$ python -q
>>> import numpy as np
>>> import numpy.linalg as la
>>> np.set_printoptions(suppress=True, linewidth=120)
>>> def rd(a):
...     return np.round(a, 2) + 0
... 
>>> W0 = np.load("w.npy")
>>> print(W0)
[[3. 1. 1. 1. 1. 1. 1. 1. 1. 1. 1.]
 [1. 3. 1. 1. 1. 1. 1. 1. 1. 1. 1.]
 [1. 1. 3. 1. 1. 1. 1. 1. 1. 1. 1.]
 [1. 1. 1. 3. 1. 1. 1. 1. 1. 1. 1.]
 [1. 1. 1. 1. 3. 1. 1. 1. 1. 1. 1.]
 [1. 1. 1. 1. 1. 3. 1. 1. 1. 1. 1.]
 [1. 1. 1. 1. 1. 1. 3. 1. 1. 1. 1.]
 [1. 1. 1. 1. 1. 1. 1. 3. 1. 1. 1.]
 [1. 1. 1. 1. 1. 1. 1. 1. 3. 1. 1.]
 [1. 1. 1. 1. 1. 1. 1. 1. 1. 3. 1.]
 [1. 1. 1. 1. 1. 1. 1. 1. 1. 1. 3.]]
>>> W0 @ W0
array([[19., 15., 15., 15., 15., 15., 15., 15., 15., 15., 15.],
       [15., 19., 15., 15., 15., 15., 15., 15., 15., 15., 15.],
       [15., 15., 19., 15., 15., 15., 15., 15., 15., 15., 15.],
       [15., 15., 15., 19., 15., 15., 15., 15., 15., 15., 15.],
       [15., 15., 15., 15., 19., 15., 15., 15., 15., 15., 15.],
       [15., 15., 15., 15., 15., 19., 15., 15., 15., 15., 15.],
       [15., 15., 15., 15., 15., 15., 19., 15., 15., 15., 15.],
       [15., 15., 15., 15., 15., 15., 15., 19., 15., 15., 15.],
       [15., 15., 15., 15., 15., 15., 15., 15., 19., 15., 15.],
       [15., 15., 15., 15., 15., 15., 15., 15., 15., 19., 15.],
       [15., 15., 15., 15., 15., 15., 15., 15., 15., 15., 19.]])
>>> np.allclose(W0 @ W0.T, W0.T @ W0)
True
>>> (W0 + W0.T) / 2
array([[3., 1., 1., 1., 1., 1., 1., 1., 1., 1., 1.],
       [1., 3., 1., 1., 1., 1., 1., 1., 1., 1., 1.],
       [1., 1., 3., 1., 1., 1., 1., 1., 1., 1., 1.],
       [1., 1., 1., 3., 1., 1., 1., 1., 1., 1., 1.],
       [1., 1., 1., 1., 3., 1., 1., 1., 1., 1., 1.],
       [1., 1., 1., 1., 1., 3., 1., 1., 1., 1., 1.],
       [1., 1., 1., 1., 1., 1., 3., 1., 1., 1., 1.],
       [1., 1., 1., 1., 1., 1., 1., 3., 1., 1., 1.],
       [1., 1., 1., 1., 1., 1., 1., 1., 3., 1., 1.],
       [1., 1., 1., 1., 1., 1., 1., 1., 1., 3., 1.],
       [1., 1., 1., 1., 1., 1., 1., 1., 1., 1., 3.]])
>>> rd(np.sort(np.abs(la.eigvals(W0))))
array([ 2.,  2.,  2.,  2.,  2.,  2.,  2.,  2.,  2.,  2., 13.])
>>> u = np.array([-1, 0, 0, -2, 5, 4, -5, 2, 4, 3, -1])
>>> M2 = W0 + np.outer(u, np.eye(11)[7])
>>> la.matrix_rank(la.inv(M2) - la.inv(W0), tol=1e-8)
np.int64(1)
>>> print(rd(la.det(M2) / la.det(W0)), rd(1 + la.solve(W0, u)[7]))
1.65 1.65
>>> la.matrix_rank(M2 - W0)
np.int64(1)
>>> M2
array([[ 3.,  1.,  1.,  1.,  1.,  1.,  1.,  0.,  1.,  1.,  1.],
       [ 1.,  3.,  1.,  1.,  1.,  1.,  1.,  1.,  1.,  1.,  1.],
       [ 1.,  1.,  3.,  1.,  1.,  1.,  1.,  1.,  1.,  1.,  1.],
       [ 1.,  1.,  1.,  3.,  1.,  1.,  1., -1.,  1.,  1.,  1.],
       [ 1.,  1.,  1.,  1.,  3.,  1.,  1.,  6.,  1.,  1.,  1.],
       [ 1.,  1.,  1.,  1.,  1.,  3.,  1.,  5.,  1.,  1.,  1.],
       [ 1.,  1.,  1.,  1.,  1.,  1.,  3., -4.,  1.,  1.,  1.],
       [ 1.,  1.,  1.,  1.,  1.,  1.,  1.,  5.,  1.,  1.,  1.],
       [ 1.,  1.,  1.,  1.,  1.,  1.,  1.,  5.,  3.,  1.,  1.],
       [ 1.,  1.,  1.,  1.,  1.,  1.,  1.,  4.,  1.,  3.,  1.],
       [ 1.,  1.,  1.,  1.,  1.,  1.,  1.,  0.,  1.,  1.,  3.]])
>>> rng = np.random.default_rng(25)
>>> M2 = W0 + rng.integers(-2, 3, (11, 1)) @ rng.integers(-2, 3, (1, 11))
>>> print(M2)
[[ 3.  1.  1.  1.  1.  1.  1.  1.  1.  1.  1.]
 [ 5.  5. -3.  1. -1. -1.  5.  3.  3.  5. -1.]
 [-3. -1.  7.  1.  3.  3. -3. -1. -1. -3.  3.]
 [ 5.  3. -3.  3. -1. -1.  5.  3.  3.  5. -1.]
 [ 3.  2. -1.  1.  2.  0.  3.  2.  2.  3.  0.]
 [ 3.  2. -1.  1.  0.  2.  3.  2.  2.  3.  0.]
 [ 1.  1.  1.  1.  1.  1.  3.  1.  1.  1.  1.]
 [ 3.  2. -1.  1.  0.  0.  3.  4.  2.  3.  0.]
 [ 5.  3. -3.  1. -1. -1.  5.  3.  5.  5. -1.]
 [ 5.  3. -3.  1. -1. -1.  5.  3.  3.  7. -1.]
 [ 1.  1.  1.  1.  1.  1.  1.  1.  1.  1.  3.]]
>>> M2 - W0
array([[ 0.,  0.,  0.,  0.,  0.,  0.,  0.,  0.,  0.,  0.,  0.],
       [ 4.,  2., -4.,  0., -2., -2.,  4.,  2.,  2.,  4., -2.],
       [-4., -2.,  4.,  0.,  2.,  2., -4., -2., -2., -4.,  2.],
       [ 4.,  2., -4.,  0., -2., -2.,  4.,  2.,  2.,  4., -2.],
       [ 2.,  1., -2.,  0., -1., -1.,  2.,  1.,  1.,  2., -1.],
       [ 2.,  1., -2.,  0., -1., -1.,  2.,  1.,  1.,  2., -1.],
       [ 0.,  0.,  0.,  0.,  0.,  0.,  0.,  0.,  0.,  0.,  0.],
       [ 2.,  1., -2.,  0., -1., -1.,  2.,  1.,  1.,  2., -1.],
       [ 4.,  2., -4.,  0., -2., -2.,  4.,  2.,  2.,  4., -2.],
       [ 4.,  2., -4.,  0., -2., -2.,  4.,  2.,  2.,  4., -2.],
       [ 0.,  0.,  0.,  0.,  0.,  0.,  0.,  0.,  0.,  0.,  0.]])
>>> rd(la.svd(M2 - W0, compute_uv=False))
array([22.49,  0.  ,  0.  ,  0.  ,  0.  ,  0.  ,  0.  ,  0.  ,  0.  ,  0.  ,  0.  ])
>>> la.matrix_rank(M2 - W0, tol=1e-8)
np.int64(1)
>>> idx = rng.permutation(11)
>>> M2 = W0[:, idx] * rng.choice([-1, 1], 11)
>>> M2
array([[ 1.,  1., -3., -1.,  1., -1., -1., -1.,  1., -1., -1.],
       [ 1.,  1., -1., -1.,  3., -1., -1., -1.,  1., -1., -1.],
       [ 1.,  3., -1., -1.,  1., -1., -1., -1.,  1., -1., -1.],
       [ 1.,  1., -1., -1.,  1., -1., -1., -3.,  1., -1., -1.],
       [ 1.,  1., -1., -1.,  1., -1., -1., -1.,  1., -3., -1.],
       [ 3.,  1., -1., -1.,  1., -1., -1., -1.,  1., -1., -1.],
       [ 1.,  1., -1., -1.,  1., -1., -3., -1.,  1., -1., -1.],
       [ 1.,  1., -1., -1.,  1., -1., -1., -1.,  1., -1., -3.],
       [ 1.,  1., -1., -1.,  1., -1., -1., -1.,  3., -1., -1.],
       [ 1.,  1., -1., -1.,  1., -3., -1., -1.,  1., -1., -1.],
       [ 1.,  1., -1., -3.,  1., -1., -1., -1.,  1., -1., -1.]])
>>> U, _, vt = la.svd(W0.T @ M2)
>>> idx
array([ 5,  2,  0, 10,  1,  9,  6,  3,  8,  4,  7])
>>> rd(la.lstsq(W0, M2)[0])
array([[ 0.,  0., -1.,  0.,  0.,  0.,  0.,  0.,  0.,  0.,  0.],
       [ 0.,  0.,  0.,  0.,  1.,  0.,  0.,  0.,  0.,  0.,  0.],
       [ 0.,  1.,  0.,  0.,  0.,  0.,  0.,  0.,  0.,  0.,  0.],
       [ 0.,  0.,  0.,  0.,  0.,  0.,  0., -1.,  0.,  0.,  0.],
       [ 0.,  0.,  0.,  0.,  0.,  0.,  0.,  0.,  0., -1.,  0.],
       [ 1.,  0.,  0.,  0.,  0.,  0.,  0.,  0.,  0.,  0.,  0.],
       [ 0.,  0.,  0.,  0.,  0.,  0., -1.,  0.,  0.,  0.,  0.],
       [ 0.,  0.,  0.,  0.,  0.,  0.,  0.,  0.,  0.,  0., -1.],
       [ 0.,  0.,  0.,  0.,  0.,  0.,  0.,  0.,  1.,  0.,  0.],
       [ 0.,  0.,  0.,  0.,  0., -1.,  0.,  0.,  0.,  0.,  0.],
       [ 0.,  0.,  0., -1.,  0.,  0.,  0.,  0.,  0.,  0.,  0.]])
>>> x = np.ones(11)
>>> for _ in range(4):
...     x = W0 @ x
...     x /= la.norm(x)
...     print(round(x @ W0 @ x, 2))
... 
13.0
13.0
13.0
13.0
>>> rd(x)
array([0.3, 0.3, 0.3, 0.3, 0.3, 0.3, 0.3, 0.3, 0.3, 0.3, 0.3])
>>> X = np.loadtxt("layer7.csv", delimiter=",")
>>> X
array([[20., 23.,  0.,  0.,  0.,  2.,  5., 22.],
       [ 0.,  6.,  0.,  0.,  6., 15., 19., 29.],
       [ 0.,  6.,  0.,  0.,  6., 15., 19., 29.],
       [ 0., 20.,  0.,  0., 12.,  4.,  9., 24.],
       [12.,  8.,  3.,  6.,  0.,  0.,  0.,  0.],
       [ 6.,  2.,  4.,  3.,  0.,  0.,  0.,  0.],
       [ 0., 19.,  0.,  0., 10.,  9., 13., 29.],
       [18.,  0.,  0.,  5.,  0.,  0.,  5.,  7.],
       [ 0., 20.,  0.,  0., 12.,  4.,  9., 24.],
       [18.,  0.,  0.,  3.,  0., 10., 15., 16.],
       [ 0.,  2.,  2.,  0.,  3.,  0.,  7., 10.],
       [ 0.,  2.,  2.,  0.,  3.,  0.,  7., 10.],
       [24.,  6.,  0.,  8.,  0.,  0.,  0.,  3.],
       [18.,  0.,  0.,  3.,  0., 10., 15., 16.],
       [ 0., 18.,  0.,  0.,  8., 14., 17., 34.],
       [18.,  0.,  0.,  5.,  0.,  0.,  5.,  7.],
       [ 0.,  0.,  5.,  0.,  0.,  0.,  3.,  1.],
       [ 6.,  0.,  0.,  1.,  0.,  0.,  7.,  6.]])
>>> M2 = np.c_[X[:, :4] @ np.array([[-3, -3, 3, 0], [-3, 3, 0, 1], [-3, -3, 2, -1], [-3, -1, -3, 2]]), np.array([2, 0, 2, 0, 0, 0, 2, 0, 1, 2, 2, 1, 0, 2, 0, 1, 0, 1])]
>>> M2
array([[-129.,    9.,   60.,   23.,    2.],
       [ -18.,   18.,    0.,    6.,    0.],
       [ -18.,   18.,    0.,    6.,    2.],
       [ -60.,   60.,    0.,   20.,    0.],
       [ -87.,  -27.,   24.,   17.,    0.],
       [ -45.,  -27.,   17.,    4.,    0.],
       [ -57.,   57.,    0.,   19.,    2.],
       [ -69.,  -59.,   39.,   10.,    0.],
       [ -60.,   60.,    0.,   20.,    1.],
       [ -63.,  -57.,   45.,    6.,    2.],
       [ -12.,    0.,    4.,    0.,    2.],
       [ -12.,    0.,    4.,    0.,    1.],
       [-114.,  -62.,   48.,   22.,    0.],
       [ -63.,  -57.,   45.,    6.,    2.],
       [ -54.,   54.,    0.,   18.,    0.],
       [ -69.,  -59.,   39.,   10.,    1.],
       [ -15.,  -15.,   10.,   -5.,    0.],
       [ -21.,  -19.,   15.,    2.,    1.]])
>>> print(rd(la.norm(la.qr(X)[0].T @ M2, axis=0) ** 2 / ((M2 ** 2).sum(axis=0) + 1e-12)))
[1.   1.   1.   1.   0.75]
>>> rd(la.lstsq(X, M2[:, 0])[0])
array([-3., -3., -3., -3.,  0.,  0.,  0.,  0.])
